% ipython --no-banner

In [1]: import numpy as np

In [2]: np.set_printoptions(suppress=True, linewidth=140)

In [3]: X = np.load("test9.npy")

In [4]: X
Out[4]: 
array([[ 1,  0,  1,  0,  1, -1,  0, -2],
       [ 0,  3,  0, -2,  0,  0,  1,  0],
       [-1,  0,  2,  0,  2, -3,  0,  2],
       [ 0,  3,  0,  1,  0,  0,  2,  0],
       [-2,  0,  0,  0,  3,  3,  0,  1],
       [-2,  0,  2,  0, -3, -2,  0, -3],
       [ 0,  0,  0, -3,  0,  0,  1,  0],
       [-3,  0,  3,  0, -2, -3,  0, -1]])

In [5]: q, Rm = np.linalg.qr(X)

In [6]: np.allclose(Rm.T @ Rm, X.T @ X)
Out[6]: True

In [7]: round(float(abs(Rm[0, 0])), 2), round(np.linalg.norm(X[:, 0]), 2)
Out[7]: (4.36, np.float64(4.36))

In [8]: np.round(np.abs(np.diag(Rm)), 2)
Out[8]: array([4.36, 4.24, 2.77, 3.67, 4.92, 1.75, 1.15, 0.69])

In [9]: other = X / np.sqrt((X ** 2).mean(axis=1, keepdims=True))

In [10]: np.linalg.matrix_rank(X - X.mean(axis=1, keepdims=True))
Out[10]: np.int64(7)

In [11]: other[7]
Out[11]: array([-1.5,  0. ,  1.5,  0. , -1. , -1.5,  0. , -0.5])

In [12]: np.round(X - X.mean(axis=1, keepdims=True), 2)
Out[12]: 
array([[ 1.  ,  0.  ,  1.  ,  0.  ,  1.  , -1.  ,  0.  , -2.  ],
       [-0.25,  2.75, -0.25, -2.25, -0.25, -0.25,  0.75, -0.25],
       [-1.25, -0.25,  1.75, -0.25,  1.75, -3.25, -0.25,  1.75],
       [-0.75,  2.25, -0.75,  0.25, -0.75, -0.75,  1.25, -0.75],
       [-2.62, -0.62, -0.62, -0.62,  2.38,  2.38, -0.62,  0.38],
       [-1.  ,  1.  ,  3.  ,  1.  , -2.  , -1.  ,  1.  , -2.  ],
       [ 0.25,  0.25,  0.25, -2.75,  0.25,  0.25,  1.25,  0.25],
       [-2.25,  0.75,  3.75,  0.75, -1.25, -2.25,  0.75, -0.25]])

In [13]: np.linalg.matrix_rank(other) == np.linalg.matrix_rank(X)
Out[13]: np.True_

In [14]: arr = np.array([[2, -3, -4, -4, -1, 2, 1, -3, 5, -2, 4, 3, -4, -3],
    ...:     [-5, 2, 4, 3, 3, -5, -2, 1, -3, -1, 4, 4, -4, -2],
    ...:     [0, -5, -5, 3, 3, -4, 5, 1, 3, -2, 0, 3, -4, -3],
    ...:     [-23, 7, 16, 11, 14, -23, -9, 2, -10, -7, 24, 23, -24, -13]])

In [15]: rng = np.random.default_rng(94)

In [16]: lab = rng.permutation(8)

In [17]: lab
Out[17]: array([4, 5, 0, 6, 7, 2, 3, 1])

In [18]: other = X[lab][:, lab]

In [19]: np.trace(other)
Out[19]: np.int64(8)

In [20]: round(np.linalg.det(other), 2), round(np.linalg.det(X[lab]), 2)
Out[20]: (np.float64(1296.0), np.float64(1296.0))

In [21]: other
Out[21]: 
array([[ 3,  3, -2,  0,  1,  0,  0,  0],
       [-3, -2, -2,  0, -3,  2,  0,  0],
       [ 1, -1,  1,  0, -2,  1,  0,  0],
       [ 0,  0,  0,  1,  0,  0, -3,  0],
       [-2, -3, -3,  0, -1,  3,  0,  0],
       [ 2, -3, -1,  0,  2,  2,  0,  0],
       [ 0,  0,  0,  2,  0,  0,  1,  3],
       [ 0,  0,  0,  1,  0,  0, -2,  3]])

In [22]: other = np.array([[2, 0],
    ...:     [3, 2],
    ...:     [2, 3],
    ...:     [3, 2],
    ...:     [0, 1],
    ...:     [2, 0],
    ...:     [2, 1],
    ...:     [2, 2],
    ...:     [3, 0],
    ...:     [1, 1],
    ...:     [2, 0],
    ...:     [0, 3],
    ...:     [1, 0],
    ...:     [2, 2]])

In [23]: np.linalg.matrix_rank(arr @ other)
Out[23]: np.int64(2)

In [24]: print(np.linalg.matrix_rank(np.vstack([arr, other.T])))
5

In [25]: other.T @ arr.T
Out[25]: 
array([[-14,  -9, -15, -59],
       [-31,  32,  -8, 129]])

In [26]: other @ arr
ValueError: matmul: Input operand 1 has a mismatch in its core dimension 0, with gufunc signature (n?,k),(k,m?)->(n?,m?) (size 4 is different from 2)


In [27]: np.einsum("ij->j", arr)
Out[27]: array([-26,   1,  11,  13,  19, -30,  -5,   1,  -5, -12,  32,  33, -36, -21])

In [28]: np.einsum("ik,kj->ij", arr, other)
Out[28]: 
array([[-14, -31],
       [ -9,  32],
       [-15,  -8],
       [-59, 129]])

In [29]: arr @ other
Out[29]: 
array([[-14, -31],
       [ -9,  32],
       [-15,  -8],
       [-59, 129]])

In [30]: Uu, sig, Vh = np.linalg.svd(arr)

In [31]: vecs = Vh[:(sig > 1e-8).sum()]

In [32]: vec = arr[1] + -2 * arr[3] + rng.integers(2) * np.eye(14)[10]

In [33]: vec
Out[33]: array([ 41., -12., -28., -19., -25.,  41.,  16.,  -3.,  17.,  13., -44., -42.,  44.,  24.])

In [34]: np.allclose(vecs.T @ vecs @ vec, vec)
Out[34]: True

In [35]: W = np.array([[1, -3, 2, -7],
    ...:     [2, -9, 9, 7],
    ...:     [3, 3, 8, -6],
    ...:     [-4, -9, 5, 3],
    ...:     [-2, 2, -8, -3],
    ...:     [-4, -2, -2, -3],
    ...:     [-1, -6, 7, 5],
    ...:     [0, -9, -5, -6],
    ...:     [3, 4, -4, 7],
    ...:     [7, -4, 9, 7],
    ...:     [7, 9, -1, -3],
    ...:     [4, -8, 5, -3],
    ...:     [-5, -9, -6, 1],
    ...:     [6, -2, 7, 8]])

In [36]: beta = np.array([2, 3, 3, 2])

In [37]: act = np.maximum(arr @ W + beta, 0)

In [38]: act
Out[38]: 
array([[ 38, 145,   0,   0],
       [ 53,  40,  54,   0],
       [  0,  19,   0,   0],
       [293, 330, 185,   0]])

In [39]: (act > 0).mean(axis=0)
Out[39]: array([0.75, 1.  , 0.5 , 0.  ])

In [40]: np.linalg.matrix_rank(act)
Out[40]: np.int64(3)

In [41]: (act > 0).astype(int)
Out[41]: 
array([[1, 1, 0, 0],
       [1, 1, 1, 0],
       [0, 1, 0, 0],
       [1, 1, 1, 0]])

In [42]: Z = np.array([[0, 2, 0], [0, 3, 1], [1, 1, 3], [2, 3, 0]])

In [43]: (act @ Z).round(6).argmax(axis=1)
Out[43]: array([1, 1, 1, 1])

In [44]: W @ Z
Out[44]: 
array([[-12, -26,   3],
       [ 23,   7,  18],
       [ -4,   5,  27],
       [ 11, -21,   6],
       [-14, -15, -22],
       [ -8, -25,  -8],
       [ 17,   2,  15],
       [-17, -50, -24],
       [ 10,  35,  -8],
       [ 23,  32,  23],
       [ -7,  31,   6],
       [ -1, -20,   7],
       [ -4, -40, -27],
       [ 23,  37,  19]])

In [45]: E = np.array([[0, 0, 1, 0, 1, 0, 1],
    ...:     [0, 0, 0, 1, 0, 0, 0],
    ...:     [1, 0, 0, 0, 1, 0, 1],
    ...:     [0, 1, 0, 0, 0, 1, 0],
    ...:     [1, 0, 1, 0, 0, 0, 0],
    ...:     [0, 0, 0, 1, 0, 0, 0],
    ...:     [1, 0, 1, 0, 0, 0, 0]])

In [46]: np.trace(E @ E @ E) // 6
Out[46]: np.int64(2)

In [47]: np.argwhere(np.triu(E))
Out[47]: 
array([[0, 2],
       [0, 4],
       [0, 6],
       [1, 3],
       [2, 4],
       [2, 6],
       [3, 5]])

In [48]: Lm = np.diag(E.sum(axis=1)) - E

In [49]: print(round(np.linalg.det(Lm[1:, 1:])))
0

In [50]: np.round(np.linalg.eigvalsh(Lm), 2) + 0
Out[50]: array([0., 0., 1., 2., 3., 4., 4.])

In [51]: Lm @ np.ones(7)
Out[51]: array([0., 0., 0., 0., 0., 0., 0.])

In [52]: other = np.array([[-6, 2, 0],
    ...:     [-8, 1, -6],
    ...:     [-2, 6, -2],
    ...:     [-7, -3, 1],
    ...:     [5, -4, -4],
    ...:     [4, 8, -2],
    ...:     [1, -9, -2]])

In [53]: np.vstack([E, other.T]).shape
Out[53]: (10, 7)

In [54]: print(other.T @ E.T)
[[  4  -7   0  -4  -8  -7  -8]
 [ -7  -3 -11   9   8  -3   8]
 [ -8   1  -6  -8  -2   1  -2]]

In [55]: print(np.einsum("ij,ij->i", E, E))
[3 1 3 2 2 1 2]

In [56]: lab = rng.permutation(7)

In [57]: lab
Out[57]: array([3, 0, 4, 6, 1, 2, 5])

In [58]: other = E[lab][:, lab]

In [59]: round(float(np.linalg.det(other)), 2), np.round(np.linalg.det(E[lab]), 2)
Out[59]: (0.0, np.float64(0.0))

In [60]: np.allclose(other, E)
Out[60]: False

In [61]: np.round(np.sort(np.abs(np.linalg.eigvals(other))), 2) + 0
Out[61]: array([0.  , 0.  , 1.  , 1.41, 1.41, 1.56, 2.56])

In [62]: np.diag(other)
Out[62]: array([0, 0, 0, 0, 0, 0, 0])
